>>> import numpy as np
>>> from numpy import linalg as LA
>>> np.set_printoptions(precision=2, suppress=True, linewidth=100, floatmode="fixed")
>>> arr = np.tanh(np.array([[-1.7],
...     [1.1],
...     [1.6],
...     [1.8],
...     [1.7],
...     [-1.7],
...     [0.3],
...     [2.2],
...     [0.3],
...     [-0.6],
...     [-0.1],
...     [-1.3],
...     [0.7],
...     [0.3],
...     [2.0],
...     [1.9],
...     [-0.6],
...     [-1.5],
...     [0.6],
...     [1.3],
...     [2.4]]) @ np.array([[1.5, 1.1, -0.9]]))
>>> arr
array([[-0.99, -0.95,  0.91],
       [ 0.93,  0.84, -0.76],
       [ 0.98,  0.94, -0.89],
       [ 0.99,  0.96, -0.92],
       [ 0.99,  0.95, -0.91],
       [-0.99, -0.95,  0.91],
       [ 0.42,  0.32, -0.26],
       [ 1.00,  0.98, -0.96],
       [ 0.42,  0.32, -0.26],
       [-0.72, -0.58,  0.49],
       [-0.15, -0.11,  0.09],
       [-0.96, -0.89,  0.82],
       [ 0.78,  0.65, -0.56],
       [ 0.42,  0.32, -0.26],
       [ 1.00,  0.98, -0.95],
       [ 0.99,  0.97, -0.94],
       [-0.72, -0.58,  0.49],
       [-0.98, -0.93,  0.87],
       [ 0.72,  0.58, -0.49],
       [ 0.96,  0.89, -0.82],
       [ 1.00,  0.99, -0.97]])
>>> # rows 0 and 5 are equal
>>> W2 = arr[[3, 10]].astype(float)
>>> for _ in range(4):
...     labels = LA.norm(arr[:, None] - W2, axis=-1).argmin(axis=1)
...     W2 = np.array([arr[labels == j].mean(axis=0) for j in range(2)])
... 
>>> labels
array([1, 0, 0, 0, 0, 1, 0, 0, 0, 1, 1, 1, 0, 0, 0, 0, 1, 1, 0, 0, 0])
>>> W2
array([[ 0.83,  0.76, -0.71],
       [-0.79, -0.71,  0.66]])
>>> W2[1] - W2[0]
array([-1.61, -1.48,  1.37])
